% python3 -q
>>> import numpy as np
>>> np.set_printoptions(suppress=True, linewidth=100)
>>> m1 = np.loadtxt("layer13.csv", delimiter=",")
>>> m1
array([[10.,  2.,  5.,  4.],
       [ 2.,  8.,  7.,  2.],
       [ 5.,  7.,  2.,  4.],
       [ 4.,  2.,  4.,  4.]])
>>> # symmetric, so the eigenvalues are real
>>> B = m1 / np.linalg.norm(m1, axis=1, keepdims=True)
>>> G = B @ B.T
>>> G.round(2)
array([[1.  , 0.6 , 0.77, 0.92],
       [0.6 , 1.  , 0.83, 0.76],
       [0.77, 0.83, 1.  , 0.83],
       [0.92, 0.76, 0.83, 1.  ]])
>>> np.argwhere(np.triu(np.abs(G) > 0.95, 1))
array([], shape=(0, 2), dtype=int64)
>>> (np.abs(G) > 0.9).astype(int)
array([[1, 0, 0, 1],
       [0, 1, 0, 0],
       [0, 0, 1, 0],
       [1, 0, 0, 1]])
>>> np.round(np.linalg.norm(B, axis=1), 2)
array([1., 1., 1., 1.])
>>> feats = np.load("out14.npy")
>>> feats.round(2)
array([[ 0.28, -0.11,  0.12, -0.27, -0.32],
       [-0.11,  0.94,  0.04, -0.18,  0.09],
       [ 0.12,  0.04,  0.06, -0.14, -0.14],
       [-0.27, -0.18, -0.14,  0.34,  0.32],
       [-0.32,  0.09, -0.14,  0.32,  0.37]])
>>> x0 = np.array([-3, -2, -2, 0, -2])
>>> np.round(feats @ x0, 2)
array([-0.24, -1.83, -0.28,  0.82,  0.33])
>>> round(np.trace(feats), 2)
np.float64(2.0)
>>> np.round(feats @ feats @ x0, 2)
array([-0.24, -1.83, -0.28,  0.82,  0.33])
>>> theta = np.radians(30)
>>> Rm = np.eye(5)
>>> Rm[4, 4] = Rm[2, 2] = np.cos(theta)
>>> Rm[4, 2], Rm[2, 4] = -np.sin(theta), np.sin(theta)
>>> Rm.round(2)
array([[ 1.  ,  0.  ,  0.  ,  0.  ,  0.  ],
       [ 0.  ,  1.  ,  0.  ,  0.  ,  0.  ],
       [ 0.  ,  0.  ,  0.87,  0.  ,  0.5 ],
       [ 0.  ,  0.  ,  0.  ,  1.  ,  0.  ],
       [ 0.  ,  0.  , -0.5 ,  0.  ,  0.87]])
>>> B = feats @ Rm.T
>>> B.round(2)
array([[ 0.28, -0.11, -0.06, -0.27, -0.34],
       [-0.11,  0.94,  0.08, -0.18,  0.06],
       [ 0.12,  0.04, -0.02, -0.14, -0.15],
       [-0.27, -0.18,  0.03,  0.34,  0.34],
       [-0.32,  0.09,  0.06,  0.32,  0.39]])
>>> round(float(np.linalg.det(Rm)), 2), round(float(np.trace(Rm)), 2)
(1.0, 4.73)
>>> np.allclose(feats @ feats.T, B @ B.T)
True
